>>> import numpy as np
>>> from numpy import linalg as LA
>>> np.set_printoptions(precision=2, suppress=True, linewidth=200)
>>> Y = np.array([[2, 0, 2, 2], [2, 2, 2, 0], [0, 1, 2, 1], [2, 1, 0, 2]])
>>> A = np.triu(Y)
>>> A
array([[2, 0, 2, 2],
       [0, 2, 2, 0],
       [0, 0, 2, 1],
       [0, 0, 0, 2]])
>>> # triangular, det is the product of the diagonal
>>> r0 = np.array([5, 8, 2, 5])
>>> Y = A + np.outer(r0, np.eye(4)[2])
>>> np.round(LA.det(Y) / LA.det(A), 2), round(float(1 + LA.solve(A, r0)[2]), 2)
(np.float64(0.75), 0.75)
>>> LA.matrix_rank(LA.inv(Y) - LA.inv(A), tol=1e-8)
np.int64(1)
>>> O, vecs = LA.qr(A[:, :3])[0], LA.qr(A[:, 3:])[0]
>>> sigma = LA.svd(O.T @ vecs, compute_uv=False)
>>> round(float(LA.norm(O @ O.T - vecs @ vecs.T, 2)), 2)
1.0
>>> E = np.load("a.npy")
>>> E
array([[0, 1, 0, 0],
       [1, 0, 1, 0],
       [0, 1, 0, 1],
       [0, 0, 1, 0]])
>>> Y = np.array([[3, 1, 0], [3, 1, 3]])
>>> C = np.kron(Y, E)
>>> LA.matrix_rank(C)
np.int64(8)
>>> C
array([[0, 3, 0, 0, 0, 1, 0, 0, 0, 0, 0, 0],
       [3, 0, 3, 0, 1, 0, 1, 0, 0, 0, 0, 0],
       [0, 3, 0, 3, 0, 1, 0, 1, 0, 0, 0, 0],
       [0, 0, 3, 0, 0, 0, 1, 0, 0, 0, 0, 0],
       [0, 3, 0, 0, 0, 1, 0, 0, 0, 3, 0, 0],
       [3, 0, 3, 0, 1, 0, 1, 0, 3, 0, 3, 0],
       [0, 3, 0, 3, 0, 1, 0, 1, 0, 3, 0, 3],
       [0, 0, 3, 0, 0, 0, 1, 0, 0, 0, 3, 0]])
>>> np.round(LA.norm(C, 2), 2), round(LA.norm(Y, 2) * LA.norm(E, 2), 2)
(np.float64(8.17), np.float64(8.17))
